$ python -q
>>> import numpy as np
>>> np.set_printoptions(precision=3, suppress=True, linewidth=140)
>>> other = np.array([[5], [0]])
>>> W2 = np.array([[2, 0, 2]])
>>> J = other @ W2
>>> J
array([[10,  0, 10],
       [ 0,  0,  0]])
>>> # row 0 is much longer than the rest
>>> print(np.round(np.linalg.norm(J, 2), 3))
14.142
>>> np.round(np.linalg.norm(J, "nuc"), 3)
np.float64(14.142)
>>> print(round(float(np.linalg.norm(J) ** 2 / np.linalg.norm(J, 2) ** 2), 3))
1.0
>>> print(J[0] @ J[1])
0
>>> def softmax(z):
...     e = np.exp(z - z.max(axis=-1, keepdims=True))
...     return e / e.sum(axis=-1, keepdims=True)
... 
>>> softmax(J[1] + 5)
array([0.333, 0.333, 0.333])
>>> S = J @ J.T / np.sqrt(3)
>>> softmax(S).round(6).argmax(axis=1)
array([0, 0])
>>> softmax(S)[1] @ J
array([5., 0., 5.])
>>> J @ np.linalg.pinv(J) @ J
array([[10.,  0., 10.],
       [ 0.,  0.,  0.]])
>>> np.linalg.lstsq(J[:-1].T, J[-1])[2]
np.int32(1)
>>> try:
...     np.linalg.inv(J)
... except np.linalg.LinAlgError as e:
...     print(repr(e))
... 
LinAlgError('Last 2 dimensions of the array must be square')
>>> th = np.radians(120)
>>> r_ = np.eye(3)
>>> r_[1, 1] = r_[0, 0] = np.cos(th)
>>> r_[1, 0], r_[0, 1] = -np.sin(th), np.sin(th)
>>> r_
array([[-0.5  ,  0.866,  0.   ],
       [-0.866, -0.5  ,  0.   ],
       [ 0.   ,  0.   ,  1.   ]])
>>> other = J @ r_.T
>>> other
array([[-5.  , -8.66, 10.  ],
       [ 0.  ,  0.  ,  0.  ]])
>>> np.abs(other - J).max(axis=0)
array([15.  ,  8.66,  0.  ])
>>> Uu, sv, VT = np.linalg.svd(J)
>>> sv
array([14.142,  0.   ])
>>> other = Uu[:, :1] @ np.diag(sv[:1]) @ VT[:1]
>>> other
array([[10.,  0., 10.],
       [ 0.,  0.,  0.]])
>>> np.round(np.linalg.norm(J - other, 2), 3), sv[1]
(np.float64(0.0), np.float64(0.0))
>>> np.linalg.matrix_rank(other)
np.int64(1)
>>> W0 = np.load("arr.npy")
>>> W0
array([[0, 0, 0, 0],
       [0, 0, 0, 0],
       [0, 0, 0, 1],
       [0, 0, 1, 0]])
>>> round(np.linalg.eigvalsh(W0).min(), 3)
np.float64(-1.0)
